% ipython --no-banner

In [1]: import numpy as np

In [2]: from numpy import linalg as LA

In [3]: np.set_printoptions(precision=2, suppress=True, linewidth=140, floatmode="fixed")

In [4]: feats = np.load("block2.npy")

In [5]: print(feats)
[[ 1.20 -0.90  0.90  2.40  0.60]
 [-1.60 -0.40 -0.20 -3.15  1.00]
 [ 0.00 -0.60  0.20 -0.01 -2.20]
 [-1.80  0.80  0.40 -3.65  0.10]
 [ 0.30 -0.30  0.30  0.58  0.00]
 [-2.10 -1.00 -1.50 -4.18  0.60]
 [ 0.50 -1.30  2.00  0.99  1.40]
 [ 0.00 -0.60 -0.30  0.06  0.40]
 [-0.50  0.60 -0.10 -0.99 -0.30]
 [-0.50  0.80 -0.10 -0.96 -0.10]
 [ 0.40  1.30  0.10  0.80  0.70]
 [-1.20 -1.40  0.00 -2.37 -1.20]
 [ 0.00 -0.80 -1.50  0.08 -2.70]
 [-1.20  1.40 -0.40 -2.35  0.60]
 [ 0.10  0.00 -0.10  0.22  0.10]
 [ 0.60 -0.80  0.00  1.21  0.40]
 [ 0.90  2.00  0.80  1.72 -0.30]
 [-0.30 -1.60  1.40 -0.60  0.20]
 [-0.20  0.90  0.10 -0.49  1.30]
 [-0.70  0.30 -2.10 -1.38  0.30]
 [-1.00  1.00 -0.30 -2.03 -0.30]
 [-1.70  0.00 -0.20 -3.28 -1.10]
 [ 0.30 -0.20 -0.60  0.62  0.00]
 [-0.60  0.60  0.40 -1.24 -0.10]
 [-0.50 -0.30 -0.20 -0.93  0.30]
 [ 1.80  1.40 -1.40  3.59  0.20]
 [-2.30 -0.10 -0.40 -4.61 -0.40]
 [ 1.00 -1.50 -0.10  2.10 -0.30]
 [-0.90  0.10 -0.10 -1.80 -0.50]
 [-0.70  0.00 -1.30 -1.41  1.80]
 [-1.90 -2.20 -0.60 -3.76 -0.20]]

In [6]: print(round(np.log10(LA.cond(feats))))
2

In [7]: print(np.round(np.abs(LA.svd(feats)[2][-1]), 2) + 0)
[0.89 0.01 0.01 0.45 0.00]

In [8]: print(LA.matrix_rank(feats, rtol=0.1))
4

In [9]: print(LA.cond(feats) > 100)
True
